$ python3 -q
>>> import numpy as np
>>> np.set_printoptions(precision=3, suppress=True, linewidth=140, sign=" ")
>>> X = np.loadtxt("dump.csv", delimiter=",")
>>> print(X)
[[ 1.  3.  0.  1.  3.]
 [ 3.  1.  2.  0.  3.]
 [ 2.  2.  0.  3.  1.]
 [ 1.  2.  2.  1.  1.]
 [ 0.  2.  1.  2.  1.]]
>>> t = np.radians(120)
>>> Rm = np.eye(5)
>>> Rm[3, 3] = Rm[0, 0] = np.cos(t)
>>> Rm[3, 0], Rm[0, 3] = -np.sin(t), np.sin(t)
>>> print(Rm)
[[-0.5    0.     0.     0.866  0.   ]
 [ 0.     1.     0.     0.     0.   ]
 [ 0.     0.     1.     0.     0.   ]
 [-0.866  0.     0.    -0.5    0.   ]
 [ 0.     0.     0.     0.     1.   ]]
>>> other = X @ Rm.T
>>> print(np.allclose(X @ X.T, other @ other.T))
True
>>> print(np.linalg.svd(X, compute_uv=False), np.linalg.svd(other, compute_uv=False))
[ 7.887  3.367  2.108  1.932  0.527] [ 7.887  3.367  2.108  1.932  0.527]
>>> r0, g = X[2], X[4]
>>> print(r0 @ r0)
18.0
>>> pr = (r0 @ g) / (r0 @ r0) * r0
>>> print(g - pr)
[-1.222  0.778  1.     0.167  0.389]
>>> print(round(float((g - pr) @ r0), 3))
-0.0
>>> print(np.round(np.linalg.norm(r0 + g) ** 2 + np.linalg.norm(r0 - g) ** 2, 3))
56.0
>>> print(np.outer(r0, g))
[[ 0.  4.  2.  4.  2.]
 [ 0.  4.  2.  4.  2.]
 [ 0.  0.  0.  0.  0.]
 [ 0.  6.  3.  6.  3.]
 [ 0.  2.  1.  2.  1.]]
>>> print(np.poly(X))
[  1.  -4. -23. -28. -25. -57.]
>>> print(np.einsum("ii->", X))
4.0
>>> other = np.array([[0, 1], [1, 2]])
>>> C = np.kron(other, X)
>>> print(round(float(np.linalg.norm(C, 2)), 3), round(np.linalg.norm(other, 2) * np.linalg.norm(X, 2), 3))
19.041 19.041
>>> print(np.linalg.matrix_power(X, 4))
[[ 638.  874.  512.  567.  854.]
 [ 715.  985.  523.  684.  945.]
 [ 646.  901.  515.  587.  875.]
 [ 589.  800.  461.  531.  785.]
 [ 493.  675.  398.  433.  665.]]
>>> print(np.allclose(X @ X.T, X.T @ X))
False
>>> print((X - X.T) / 2)
[[ 0.   0.  -1.   0.   1.5]
 [ 0.   0.   0.  -1.   0.5]
 [ 1.   0.   0.   0.5  0. ]
 [ 0.   1.  -0.5  0.  -0.5]
 [-1.5 -0.5  0.   0.5  0. ]]
>>> print(np.allclose(X, X.T))
False
>>> arr = np.loadtxt("out0.csv", delimiter=",")
>>> print(arr)
[[ 6. -6. -4. -6.  6.  4.  4.  6.]
 [-6. 11.  6.  9. -9. -6. -6. -9.]
 [-4.  6.  6.  6. -6. -4. -4. -6.]
 [-6.  9.  6. 11. -9. -6. -6. -9.]
 [ 6. -9. -6. -9. 11.  6.  6.  9.]
 [ 4. -6. -4. -6.  6.  6.  4.  6.]
 [ 4. -6. -4. -6.  6.  4.  6.  6.]
 [ 6. -9. -6. -9.  9.  6.  6. 11.]]
>>> x = np.ones(8)
>>> for _ in range(7):
...     x = arr @ x
...     x /= np.linalg.norm(x)
...     print(round(x @ arr @ x, 3))
... 
52.276
53.998
54.0
54.0
54.0
54.0
54.0
>>> print(round(np.linalg.eigvalsh(arr)[-1], 3))
54.0
>>> Lm = np.linalg.cholesky(arr)
>>> print(np.linalg.eigvalsh(arr).min() > 0)
True
>>> print(Lm @ Lm.T)
[[ 6. -6. -4. -6.  6.  4.  4.  6.]
 [-6. 11.  6.  9. -9. -6. -6. -9.]
 [-4.  6.  6.  6. -6. -4. -4. -6.]
 [-6.  9.  6. 11. -9. -6. -6. -9.]
 [ 6. -9. -6. -9. 11.  6.  6.  9.]
 [ 4. -6. -4. -6.  6.  6.  4.  6.]
 [ 4. -6. -4. -6.  6.  4.  6.  6.]
 [ 6. -9. -6. -9.  9.  6.  6. 11.]]
>>> print(arr / np.sqrt(np.outer(np.diag(arr), np.diag(arr))))
[[ 1.    -0.739 -0.667 -0.739  0.739  0.667  0.667  0.739]
 [-0.739  1.     0.739  0.818 -0.818 -0.739 -0.739 -0.818]
 [-0.667  0.739  1.     0.739 -0.739 -0.667 -0.667 -0.739]
 [-0.739  0.818  0.739  1.    -0.818 -0.739 -0.739 -0.818]
 [ 0.739 -0.818 -0.739 -0.818  1.     0.739  0.739  0.818]
 [ 0.667 -0.739 -0.667 -0.739  0.739  1.     0.667  0.739]
 [ 0.667 -0.739 -0.667 -0.739  0.739  0.667  1.     0.739]
 [ 0.739 -0.818 -0.739 -0.818  0.818  0.739  0.739  1.   ]]
>>> left, s, Vt = np.linalg.svd(arr)
>>> print(np.argmax(s[:-1] / (s[1:] + 1e-6)) + 1)
1
>>> print(s)
[ 54.   2.   2.   2.   2.   2.   2.   2.]
>>> other = left[:, :1] @ np.diag(s[:1]) @ Vt[:1]
>>> print(other)
[[ 4.154 -6.231 -4.154 -6.231  6.231  4.154  4.154  6.231]
 [-6.231  9.346  6.231  9.346 -9.346 -6.231 -6.231 -9.346]
 [-4.154  6.231  4.154  6.231 -6.231 -4.154 -4.154 -6.231]
 [-6.231  9.346  6.231  9.346 -9.346 -6.231 -6.231 -9.346]
 [ 6.231 -9.346 -6.231 -9.346  9.346  6.231  6.231  9.346]
 [ 4.154 -6.231 -4.154 -6.231  6.231  4.154  4.154  6.231]
 [ 4.154 -6.231 -4.154 -6.231  6.231  4.154  4.154  6.231]
 [ 6.231 -9.346 -6.231 -9.346  9.346  6.231  6.231  9.346]]
>>> print(np.round(np.linalg.norm(arr - other, 2), 3), s[1])
2.0 2.0
>>> print(np.linalg.matrix_rank(arr, rtol=0.05))
1
>>> print(round(float(np.abs(arr - other).max()), 3))
1.846
>>> M = np.load("test9.npy")
>>> print(M)
[[ 4  5  5  0]
 [ 5  8  7  4]
 [ 5  7  4  9]
 [ 0  4  9  0]]
>>> r0 = np.array([0, 2, 3, 2, 3])
>>> other = X + np.outer(r0, np.eye(5)[2])
>>> print(other)
[[ 1.  3.  0.  1.  3.]
 [ 3.  1.  4.  0.  3.]
 [ 2.  2.  3.  3.  1.]
 [ 1.  2.  4.  1.  1.]
 [ 0.  2.  4.  2.  1.]]
>>> print(np.linalg.matrix_rank(other - X))
1
>>> print(np.linalg.matrix_rank(M))
4
>>> print(M - M[0])
[[ 0  0  0  0]
 [ 1  3  2  4]
 [ 1  2 -1  9]
 [-4 -1  4  0]]
>>> print(np.count_nonzero(M))
13
>>> print(M.sum(axis=1))
[ 14  24  25  13]
>>> print(np.abs(M).max())
9
>>> print(M.mean(axis=0))
[ 3.5   6.    6.25  3.25]
>>> ev, V = np.linalg.eigh(M)
>>> x = np.array([1, 1, -1, 2])
>>> print(np.linalg.eigvalsh(M[1:, 1:]))
[-7.353  1.593 17.76 ]
>>> print((np.sign(V[:, -1].round(6)) == np.sign(V[0, -1].round(6))).astype(int))
[ 1  1  1  1]
>>> print(V * np.abs(ev) @ V.T)
[[  5.084   5.11    2.269   2.983]
 [  5.11    8.011   6.723   4.303]
 [  2.269   6.723  10.884   1.483]
 [  2.983   4.303   1.483   8.209]]
>>> ev, V = np.linalg.eig(M)
>>> print(np.sort(np.linalg.eigvals(np.linalg.inv(M))))
[-0.124  0.049  0.288  2.753]
>>> print(np.round(M @ V[:, 0] - ev[0] * V[:, 0], 3) + 0)
[ 0.  0.  0.  0.]
>>> print(ev)
[20.255 -8.094  0.363  3.475]
>>> J = np.loadtxt("layer9.csv", delimiter=",")
>>> print(J)
[[-0.561  0.279  0.602  0.564 -0.273  0.859 -0.889]
 [ 3.527 -1.757 -3.556 -3.576  1.743 -5.277  5.302]
 [-3.087  1.541  3.105  3.115 -1.546  4.627 -4.626]
 [-1.888  0.947  1.882  1.944 -0.973  2.833 -2.815]
 [ 3.153 -1.575 -3.149 -3.16   1.596 -4.714  4.722]
 [ 0.844 -0.461 -0.833 -0.815  0.38  -1.228  1.218]
 [ 2.463 -1.254 -2.452 -2.439  1.221 -3.693  3.664]
 [ 0.55  -0.287 -0.6   -0.616  0.273 -0.865  0.875]
 [ 2.463 -1.231 -2.463 -2.444  1.214 -3.693  3.685]
 [ 1.849 -0.932 -1.847 -1.843  0.938 -2.842  2.815]
 [-3.113  1.527  3.155  3.105 -1.546  4.696 -4.684]]
>>> left, s, Vt = np.linalg.svd(J)
>>> print(s)
[ 22.309   0.097   0.083   0.076   0.042   0.027   0.019]
>>> print(np.argmax(s[:-1] / (s[1:] + 1e-6)) + 1)
1
>>> other = left[:, :1] @ np.diag(s[:1]) @ Vt[:1]
>>> print(round(float(np.linalg.norm(J - other) / np.linalg.norm(J)), 3))
0.007
>>> print(np.linalg.matrix_rank(other))
1
>>> print(round(float(np.abs(J - other).max()), 3))
0.05
>>> print(round(float(np.linalg.norm(J - other, 2)), 3), round(s[1], 3))
0.097 0.097
>>> t = np.radians(36)
>>> Rm = np.eye(7)
>>> Rm[3, 3] = Rm[5, 5] = np.cos(t)
>>> Rm[3, 5], Rm[5, 3] = -np.sin(t), np.sin(t)
>>> print(Rm)
[[ 1.     0.     0.     0.     0.     0.     0.   ]
 [ 0.     1.     0.     0.     0.     0.     0.   ]
 [ 0.     0.     1.     0.     0.     0.     0.   ]
 [ 0.     0.     0.     0.809  0.    -0.588  0.   ]
 [ 0.     0.     0.     0.     1.     0.     0.   ]
 [ 0.     0.     0.     0.588  0.     0.809  0.   ]
 [ 0.     0.     0.     0.     0.     0.     1.   ]]
>>> other = J @ Rm.T
>>> print(np.allclose(np.linalg.norm(J, axis=1), np.linalg.norm(other, axis=1)))
True
>>> print(round(float(np.linalg.det(Rm)), 3), round(float(np.trace(Rm)), 3))
1.0 6.618
>>> E = np.load("arr.npy")
>>> print(E)
[[-2  2  2 -2]
 [ 0  0  0  0]
 [ 1 -2 -3  1]
 [ 0  0  0  0]
 [ 1 -2 -3  1]
 [-2  2  2 -2]
 [ 0  0  0  0]
 [ 0  0  0  0]
 [ 1  0  3 -3]
 [-1  0 -1 -1]
 [ 0  0  0  0]
 [ 0  0  0  0]
 [ 1 -2 -3  1]
 [ 1  0  3 -3]
 [ 1  0  3 -3]
 [ 1  0  3 -3]
 [ 2  3  3  1]
 [-2  2  2 -2]
 [ 0  0  2 -4]
 [ 2  3  3  1]
 [-1  0 -1 -1]
 [ 1 -2 -3  1]
 [ 0  0  0  0]
 [ 1 -2 -3  1]
 [ 0  0  0  0]
 [-1  2  5 -5]
 [ 0  0  0  0]]
>>> x = np.array([1, -3, -3, -2])
>>> rhs = E @ x
>>> c, lr = np.zeros(4), 1 / np.linalg.norm(E, 2) ** 2
>>> for i in range(8):
...     c -= lr * E.T @ (E @ c - rhs)
...     if i % 2 == 0: print(i, round(np.linalg.norm(E @ c - rhs), 3))
... 
0 22.597
2 14.502
4 9.38
6 6.147
>>> print(c)
[ 0.465 -3.045 -2.46  -1.198]
>>> dist = np.linalg.norm(E[:, None] - E[None], axis=-1)
>>> print(np.unravel_index(dist.round(6).argmax(), dist.shape))
(np.int64(2), np.int64(25))
>>> print(dist.shape)
(27, 27)
>>> print(np.linalg.matrix_rank(dist ** 2))
6
>>> print(dist.mean(axis=1).argmax())
25
>>> print(dist[:5, :5])
[[ 0.     4.     7.681  4.     7.681]
 [ 4.     0.     3.873  0.     3.873]
 [ 7.681  3.873  0.     3.873  0.   ]
 [ 4.     0.     3.873  0.     3.873]
 [ 7.681  3.873  0.     3.873  0.   ]]
>>> print(np.flatnonzero(dist[5] < dist.mean() / 2))
[  0   5  17]
>>> T = np.stack([M, -3 * M, M[::-1]])
>>> print(np.linalg.det(T))
[  -207. -16767.   -207.]
>>> print(np.linalg.matrix_rank(T))
[ 4  4  4]
>>> proj = np.triu(np.array([[-3, -9, -4, -1, -7],
...     [1, -9, -3, -2, -4],
...     [-6, 9, 5, 2, -2],
...     [5, -4, 6, 2, -9],
...     [9, 2, 8, 2, -6]]), 1) + np.eye(5)
>>> other = proj @ X @ np.linalg.inv(proj)
>>> print(proj @ X - X @ proj)
[[-36. -24. -14. -20. -11.]
 [ -8.   9.   7. -18.  20.]
 [  2.  18.  16.   4.  49.]
 [  0.  -9.   1. -17.  19.]
 [  0.   0.   6.   2.  28.]]
>>> print(np.round(np.linalg.det(other), 3))
57.0
>>> print(np.linalg.matrix_rank(other))
5
>>> print(np.poly(other))
[  1.  -4. -23. -28. -25. -57.]
>>> print(other)
[[  -35.  -345. -1202.  1653. 10812.]
 [   -5.   -62.  -212.   276.  1771.]
 [    4.    38.   132.  -183. -1202.]
 [    1.    -7.   -24.    18.    85.]
 [    0.     2.     7.    -8.   -49.]]
>>> mat = np.loadtxt("a.csv", delimiter=",")
>>> print(mat)
[[-1.  0.  2.  1. -1. -2.  0.  0. -1.  2.  2.]
 [ 2. -1. -2. -2.  2.  1.  2. -1.  2. -2.  0.]
 [ 2. -2.  2.  2.  2.  1.  1. -1. -1. -2.  0.]
 [ 1.  0. -2.  1.  2.  1.  1.  0. -1.  0. -1.]
 [-1.  2. -1. -1.  2.  1. -1.  1.  1.  1. -2.]
 [ 5. -3. -4. -5.  5.  1.  6. -3.  5. -4.  2.]]
>>> def softmax(z):
...     e = np.exp(z - z.max(axis=-1, keepdims=True))
...     return e / e.sum(axis=-1, keepdims=True)
... 
>>> print(softmax(mat[0] + 4))
[ 0.013  0.034  0.254  0.093  0.013  0.005  0.034  0.034  0.013  0.254  0.254]
>>> att = mat @ mat.T / np.sqrt(11)
>>> print(softmax(att).round(6).argmax(axis=1))
[ 0  5  2  5  4  5]
